>>> import numpy as np
>>> np.set_printoptions(precision=1, suppress=True, linewidth=120)
>>> M2 = np.array([[1, 1], [1, -1]])
>>> rng = np.random.default_rng(13)
>>> feats = np.kron(M2, np.kron(M2, M2))[rng.permutation(8)][:5]
>>> feats
array([[ 1,  1,  1,  1,  1,  1,  1,  1],
       [ 1, -1, -1,  1, -1,  1,  1, -1],
       [ 1, -1, -1,  1,  1, -1, -1,  1],
       [ 1,  1, -1, -1,  1,  1, -1, -1],
       [ 1, -1,  1, -1, -1,  1, -1,  1]])
>>> feats.mean(axis=0)
array([ 1. , -0.2, -0.2,  0.2,  0.2,  0.6, -0.2,  0.2])
>>> np.abs(feats).max()
np.int64(1)
>>> feats[5]
Traceback (most recent call last):
  File "<python-input-8>", line 1, in <module>
    feats[5]
    ~~~~~^^^
IndexError: index 5 is out of bounds for axis 0 with size 5
>>> np.diff(feats, axis=0)
array([[ 0, -2, -2,  0, -2,  0,  0, -2],
       [ 0,  0,  0,  0,  2, -2, -2,  2],
       [ 0,  2,  0, -2,  0,  2,  0, -2],
       [ 0, -2,  2,  0, -2,  0,  0,  2]])
>>> np.unravel_index(np.abs(feats).argmax(), feats.shape)
(np.int64(0), np.int64(0))
>>> feats - feats[0]
array([[ 0,  0,  0,  0,  0,  0,  0,  0],
       [ 0, -2, -2,  0, -2,  0,  0, -2],
       [ 0, -2, -2,  0,  0, -2, -2,  0],
       [ 0,  0, -2, -2,  0,  0, -2, -2],
       [ 0, -2,  0, -2, -2,  0, -2,  0]])
>>> np.linalg.matrix_rank(feats)
np.int64(5)
>>> feats.sum(axis=0)
array([ 5, -1, -1,  1,  1,  3, -1,  1])
>>> np.linalg.svd(feats, compute_uv=False)
array([2.8, 2.8, 2.8, 2.8, 2.8])
>>> np.count_nonzero(feats)
np.int64(40)
>>> feats.sum(axis=1)
array([8, 0, 0, 0, 0])
>>> x = np.array([1, 2, 1, 0, 2, 0, -1, -1])
>>> (feats @ x).argmax()
np.int64(3)
>>> feats @ np.ones(8)
array([8., 0., 0., 0., 0.])
>>> x @ feats
Traceback (most recent call last):
  File "<python-input-20>", line 1, in <module>
    x @ feats
    ~~^~~~~~~
ValueError: matmul: Input operand 1 has a mismatch in its core dimension 0, with gufunc signature (n?,k),(k,m?)->(n?,m?) (size 5 is different from 8)
>>> (feats * x).sum(axis=1)
array([ 4, -4,  0,  6, -2])
>>> M2 = np.array([[1, 2], [0, 0], [1, 0], [2, 0], [2, 0], [0, 1], [2, 0], [0, 1]])
>>> feats @ M2
array([[ 8,  4],
       [ 2,  2],
       [ 2,  2],
       [-2,  2],
       [-4,  4]])
>>> np.linalg.matrix_rank(np.vstack([feats, M2.T]))
np.int64(7)
>>> print(np.einsum("ik,kj->ji", feats, M2))
[[ 8  2  2 -2 -4]
 [ 4  2  2  2  4]]
>>> np.vstack([feats, M2.T]).shape
(7, 8)
>>> M2.T @ feats.T
array([[ 8,  2,  2, -2, -4],
       [ 4,  2,  2,  2,  4]])
>>> np.linalg.matrix_rank(feats @ M2)
np.int64(2)
>>> def softmax(z):
...     e = np.exp(z - z.max(axis=-1, keepdims=True))
...     return e / e.sum(axis=-1, keepdims=True)
... 
>>> print(np.round(softmax(feats[4] + -3), 1) + 0)
[0.2 0.  0.2 0.  0.  0.2 0.  0.2]
>>> softmax(feats).sum(axis=1)
array([1., 1., 1., 1., 1.])
>>> np.round(softmax(feats[4]), 1) + 0
array([0.2, 0. , 0.2, 0. , 0. , 0.2, 0. , 0.2])
>>> att = feats @ feats.T / np.sqrt(8)
>>> np.round(softmax(att + np.triu(np.full(att.shape, -np.inf), 1)), 1) + 0
array([[1. , 0. , 0. , 0. , 0. ],
       [0.1, 0.9, 0. , 0. , 0. ],
       [0.1, 0.1, 0.9, 0. , 0. ],
       [0.1, 0.1, 0.1, 0.8, 0. ],
       [0. , 0. , 0. , 0. , 0.8]])
>>> u, r1 = feats[2], feats[3]
>>> u @ r1
np.int64(0)
>>> print(u @ u)
8
>>> pr = (u @ r1) / (u @ u) * u
>>> round(np.linalg.norm(u + r1) ** 2 + np.linalg.norm(u - r1) ** 2, 1)
np.float64(32.0)
>>> np.outer(u, r1)
array([[ 1,  1, -1, -1,  1,  1, -1, -1],
       [-1, -1,  1,  1, -1, -1,  1,  1],
       [-1, -1,  1,  1, -1, -1,  1,  1],
       [ 1,  1, -1, -1,  1,  1, -1, -1],
       [ 1,  1, -1, -1,  1,  1, -1, -1],
       [-1, -1,  1,  1, -1, -1,  1,  1],
       [-1, -1,  1,  1, -1, -1,  1,  1],
       [ 1,  1, -1, -1,  1,  1, -1, -1]])
>>> r1 - pr
array([ 1.,  1., -1., -1.,  1.,  1., -1., -1.])
>>> F = np.load("m.npy")
>>> F
array([[ 1,  0,  0,  0,  0],
       [ 0,  5,  0,  0,  0],
       [ 0,  0,  4,  0,  0],
       [ 0,  0,  0, -5,  0],
       [ 0,  0,  0,  0,  4]])
>>> # 5 blocks once reordered
>>> M2 = F ** -1
Traceback (most recent call last):
  File "<python-input-45>", line 1, in <module>
    M2 = F ** -1
         ~~^^~~~
ValueError: Integers to negative integer powers are not allowed.
>>> M2 = np.linalg.invert(F)
Traceback (most recent call last):
  File "<python-input-46>", line 1, in <module>
    M2 = np.linalg.invert(F)
         ^^^^^^^^^^^^^^^^
AttributeError: module 'numpy.linalg' has no attribute 'invert'
>>> M2 = np.linalg.inv(F)
>>> np.linalg.inv(M2)
array([[ 1.,  0.,  0.,  0.,  0.],
       [ 0.,  5.,  0.,  0.,  0.],
       [ 0.,  0.,  4.,  0.,  0.],
       [-0., -0., -0., -5., -0.],
       [ 0.,  0.,  0.,  0.,  4.]])
>>> F @ M2
array([[1., 0., 0., 0., 0.],
       [0., 1., 0., 0., 0.],
       [0., 0., 1., 0., 0.],
       [0., 0., 0., 1., 0.],
       [0., 0., 0., 0., 1.]])
>>> M2
array([[ 1. ,  0. ,  0. ,  0. ,  0. ],
       [ 0. ,  0.2,  0. ,  0. ,  0. ],
       [ 0. ,  0. ,  0.2,  0. ,  0. ],
       [-0. , -0. , -0. , -0.2, -0. ],
       [ 0. ,  0. ,  0. ,  0. ,  0.2]])
>>> np.round(np.linalg.det(F) * np.linalg.det(M2), 1)
np.float64(1.0)
>>> np.linalg.det(F) * M2
array([[-400.,   -0.,   -0.,   -0.,   -0.],
       [  -0.,  -80.,   -0.,   -0.,   -0.],
       [  -0.,   -0., -100.,   -0.,   -0.],
       [   0.,    0.,    0.,   80.,    0.],
       [  -0.,   -0.,   -0.,   -0., -100.]])
>>> np.round(np.linalg.cond(F), 1)
np.float64(5.0)
